$ python3 -q
>>> import numpy as np
>>> from numpy import linalg as LA
>>> np.set_printoptions(precision=2, suppress=True, linewidth=200)
>>> def rnd(a):
...     return np.round(a, 2) + 0
... 
>>> rng = np.random.default_rng(83)
>>> labels = rng.integers(0, 3, 10)
>>> feats = np.array([[3, 2, 2, 1, 0, 3, 1, 1, 3, 0],
...     [2, 2, 0, 3, 0, 2, 1, 0, 1, 0],
...     [1, 2, 0, 0, 0, 3, 3, 0, 1, 1],
...     [2, 3, 1, 2, 2, 3, 3, 3, 0, 1],
...     [0, 0, 0, 1, 2, 2, 0, 0, 0, 3],
...     [2, 3, 2, 3, 3, 2, 0, 3, 2, 3],
...     [0, 3, 1, 0, 0, 1, 0, 2, 2, 3],
...     [0, 3, 3, 0, 2, 2, 1, 0, 3, 1],
...     [1, 1, 1, 3, 1, 0, 3, 2, 0, 0],
...     [1, 1, 2, 2, 0, 0, 2, 2, 1, 1]]) * (labels[:, None] == labels)
>>> print(feats)
[[3 0 0 0 0 0 0 0 0 0]
 [0 2 0 3 0 0 0 0 0 0]
 [0 0 0 0 0 3 3 0 1 1]
 [0 3 0 2 2 0 0 3 0 0]
 [0 0 0 1 2 0 0 0 0 0]
 [0 0 2 0 0 2 0 0 2 3]
 [0 0 1 0 0 1 0 0 2 3]
 [0 3 0 0 2 0 0 0 0 0]
 [0 0 1 0 0 0 3 0 0 0]
 [0 0 2 0 0 0 2 0 1 1]]
>>> # 3 blocks once reordered
>>> print(feats.shape)
(10, 10)
>>> print(rnd(LA.svd(feats, compute_uv=False)))
[7.09 6.49 4.25 3.   2.67 2.63 2.1  1.81 0.84 0.24]
>>> feats[10]
Traceback (most recent call last):
  File "<python-input-11>", line 1, in <module>
    feats[10]
    ~~~~~^^^^
IndexError: index 10 is out of bounds for axis 0 with size 10
>>> print(feats.sum(axis=0))
[3 8 6 6 6 6 8 3 6 8]
>>> print(feats.mean(axis=0))
[0.3 0.8 0.6 0.6 0.6 0.6 0.8 0.3 0.6 0.8]
>>> np.zeros(10, 10)
Traceback (most recent call last):
  File "<python-input-14>", line 1, in <module>
    np.zeros(10, 10)
    ~~~~~~~~^^^^^^^^
TypeError: Cannot interpret '10' as a data type
>>> print(feats.sum(axis=1))
[ 3  5  8 10  3  9  7  5  4  6]
>>> feats[:, 10]
Traceback (most recent call last):
  File "<python-input-16>", line 1, in <module>
    feats[:, 10]
    ~~~~~^^^^^^^
IndexError: index 10 is out of bounds for axis 1 with size 10
>>> print(np.count_nonzero(feats))
29
>>> print(np.diff(feats, axis=0))
[[-3  2  0  3  0  0  0  0  0  0]
 [ 0 -2  0 -3  0  3  3  0  1  1]
 [ 0  3  0  2  2 -3 -3  3 -1 -1]
 [ 0 -3  0 -1  0  0  0 -3  0  0]
 [ 0  0  2 -1 -2  2  0  0  2  3]
 [ 0  0 -1  0  0 -1  0  0  0  0]
 [ 0  3 -1  0  2 -1  0  0 -2 -3]
 [ 0 -3  1  0 -2  0  3  0  0  0]
 [ 0  0  1  0  0  0 -1  0  1  1]]
>>> print(rnd(LA.norm(feats)))
11.92
>>> data = np.load("dump.npy")
>>> print(rnd(data))
[[ 0.32 -0.32 -0.2  -0.47]
 [-0.32  0.44  0.63  0.44]
 [-0.2   0.63 -0.34 -1.32]
 [-0.47  0.44 -1.32 -0.43]]
>>> print(np.argsort(-LA.norm(data, axis=0).round(6), kind="stable")[:3])
[3 2 1]
>>> print(rnd(LA.norm(data, 2) / LA.norm(data)))
0.82
>>> print(LA.matrix_rank(data, rtol=0.1))
3
>>> print(LA.cond(data) > 100)
True
>>> U, sv, Vt = LA.svd(data, full_matrices=False)
>>> print(rnd(np.cumsum(sv ** 2) / np.sum(sv ** 2)))
[0.67 0.83 1.   1.  ]
>>> print(rnd(Vt @ Vt.T))
[[1. 0. 0. 0.]
 [0. 1. 0. 0.]
 [0. 0. 1. 0.]
 [0. 0. 0. 1.]]
>>> print(np.allclose(U * sv @ Vt, data))
True
>>> print(rnd(U.T @ data @ Vt.T))
[[2. 0. 0. 0.]
 [0. 1. 0. 0.]
 [0. 0. 1. 0.]
 [0. 0. 0. 0.]]
>>> print(rnd(sv))
[2. 1. 1. 0.]
>>> U, sv, Vt = LA.svd(data)
>>> print(np.argmax(sv[:-1] / (sv[1:] + 1e-6)) + 1)
3
>>> print(rnd(sv))
[2. 1. 1. 0.]
>>> out = U[:, :3] @ np.diag(sv[:3]) @ Vt[:3]
>>> print(LA.matrix_rank(out))
3
>>> print(rnd(out))
[[ 0.32 -0.32 -0.2  -0.47]
 [-0.32  0.44  0.63  0.44]
 [-0.2   0.63 -0.34 -1.32]
 [-0.47  0.44 -1.32 -0.43]]
>>> print(rnd(LA.norm(data - out, 2)), rnd(sv[3]))
0.0 0.0
>>> r0 = np.array([-3, -2, 0, 0, -1, 3, -1, -1, 3, -3]) + 0.5
>>> arr = np.outer(r0, r0) / (r0 @ r0)
>>> print(rnd(arr))
[[ 0.15  0.09 -0.03 -0.03  0.03 -0.22  0.03  0.03 -0.22  0.15]
 [ 0.09  0.06 -0.02 -0.02  0.02 -0.13  0.02  0.02 -0.13  0.09]
 [-0.03 -0.02  0.01  0.01 -0.01  0.04 -0.01 -0.01  0.04 -0.03]
 [-0.03 -0.02  0.01  0.01 -0.01  0.04 -0.01 -0.01  0.04 -0.03]
 [ 0.03  0.02 -0.01 -0.01  0.01 -0.04  0.01  0.01 -0.04  0.03]
 [-0.22 -0.13  0.04  0.04 -0.04  0.3  -0.04 -0.04  0.3  -0.22]
 [ 0.03  0.02 -0.01 -0.01  0.01 -0.04  0.01  0.01 -0.04  0.03]
 [ 0.03  0.02 -0.01 -0.01  0.01 -0.04  0.01  0.01 -0.04  0.03]
 [-0.22 -0.13  0.04  0.04 -0.04  0.3  -0.04 -0.04  0.3  -0.22]
 [ 0.15  0.09 -0.03 -0.03  0.03 -0.22  0.03  0.03 -0.22  0.15]]
>>> # column 3 repeats column 2
>>> print(rnd((data + data.T) / 2))
[[ 0.32 -0.32 -0.2  -0.47]
 [-0.32  0.44  0.63  0.44]
 [-0.2   0.63 -0.34 -1.32]
 [-0.47  0.44 -1.32 -0.43]]
>>> print(rnd(np.trace(data)))
0.0
>>> assert data == data.T
Traceback (most recent call last):
  File "<python-input-45>", line 1, in <module>
    assert data == data.T
           ^^^^^^^^^^^^^^
ValueError: The truth value of an array with more than one element is ambiguous. Use a.any() or a.all()
>>> print((data - data.T) / 2)
[[0. 0. 0. 0.]
 [0. 0. 0. 0.]
 [0. 0. 0. 0.]
 [0. 0. 0. 0.]]
>>> print(rnd(data @ data))
[[ 0.47 -0.58  0.43  0.17]
 [-0.58  0.88 -0.46 -0.67]
 [ 0.43 -0.46  2.29  1.38]
 [ 0.17 -0.67  1.38  2.35]]
>>> print(rnd(np.abs(LA.eigvals(data)).max()))
2.0
>>> gram = arr.T @ arr
>>> print(np.allclose(gram, gram.T))
True
>>> print(rnd(LA.eigvalsh(gram)[::-1]))
[1. 0. 0. 0. 0. 0. 0. 0. 0. 0.]
>>> print(rnd(gram))
[[ 0.15  0.09 -0.03 -0.03  0.03 -0.22  0.03  0.03 -0.22  0.15]
 [ 0.09  0.06 -0.02 -0.02  0.02 -0.13  0.02  0.02 -0.13  0.09]
 [-0.03 -0.02  0.01  0.01 -0.01  0.04 -0.01 -0.01  0.04 -0.03]
 [-0.03 -0.02  0.01  0.01 -0.01  0.04 -0.01 -0.01  0.04 -0.03]
 [ 0.03  0.02 -0.01 -0.01  0.01 -0.04  0.01  0.01 -0.04  0.03]
 [-0.22 -0.13  0.04  0.04 -0.04  0.3  -0.04 -0.04  0.3  -0.22]
 [ 0.03  0.02 -0.01 -0.01  0.01 -0.04  0.01  0.01 -0.04  0.03]
 [ 0.03  0.02 -0.01 -0.01  0.01 -0.04  0.01  0.01 -0.04  0.03]
 [-0.22 -0.13  0.04  0.04 -0.04  0.3  -0.04 -0.04  0.3  -0.22]
 [ 0.15  0.09 -0.03 -0.03  0.03 -0.22  0.03  0.03 -0.22  0.15]]
>>> print((arr @ arr.T).shape)
(10, 10)
>>> print(rnd(np.diag(gram)))
[0.15 0.06 0.01 0.01 0.01 0.3  0.01 0.01 0.3  0.15]
>>> print(np.trace(gram), rnd((arr ** 2).sum()))
1.0 1.0
